$ ipython --no-banner

In [1]: import numpy as np

In [2]: import numpy.linalg as la

In [3]: np.set_printoptions(precision=2, suppress=True, linewidth=100)

In [4]: rng = np.random.default_rng(544)

In [5]: t = np.sort(rng.uniform(-2, 2, 16))

In [6]: m1 = np.c_[t, t ** 2, t ** 3] @ np.array([[-4, 4, 2, -6], [0, -9, 7, 9], [1, -2, 1, 3]])

In [7]: print(m1)
[[  1.54 -24.18  12.84  22.18]
 [  2.45 -20.52  10.1   19.85]
 [  2.42  -6.34   1.6    7.39]
 [  1.76  -3.62   0.49   4.45]
 [  1.51  -2.83   0.23   3.55]
 [  1.32  -2.31   0.09   2.95]
 [  0.05  -0.05  -0.02   0.08]
 [ -1.31   0.25   1.5   -0.89]
 [ -2.01  -0.8    3.3   -0.13]
 [ -3.    -6.97   9.97   5.97]
 [ -3.    -7.01  10.01   6.01]
 [ -3.08 -10.24  12.99   9.45]
 [ -3.08 -10.56  13.27   9.8 ]
 [ -3.07 -12.03  14.57  11.39]
 [ -3.01 -14.31  16.54  13.9 ]
 [ -2.56 -21.89  22.85  22.38]]

In [8]: r = la.matrix_rank(m1)

In [9]: print(r)
3

In [10]: null = la.svd(m1)[2][r:].T

In [11]: print(null @ null.T)
[[ 0.53 -0.18  0.27 -0.38]
 [-0.18  0.06 -0.09  0.13]
 [ 0.27 -0.09  0.13 -0.19]
 [-0.38  0.13 -0.19  0.28]]

In [12]: print(np.allclose(m1 @ null, 0))
True

In [13]: print([int(la.matrix_rank(m1[:, :j + 1])) for j in range(4)])
[1, 2, 3, 3]

In [14]: print([int(la.matrix_rank(np.delete(m1, i, axis=0))) for i in range(16)])
[3, 3, 3, 3, 3, 3, 3, 3, 3, 3, 3, 3, 3, 3, 3, 3]

In [15]: print([int(la.matrix_rank(m1[:i])) for i in range(1, len(m1) + 1)])
[1, 2, 3, 3, 3, 3, 3, 3, 3, 3, 3, 3, 3, 3, 3, 3]
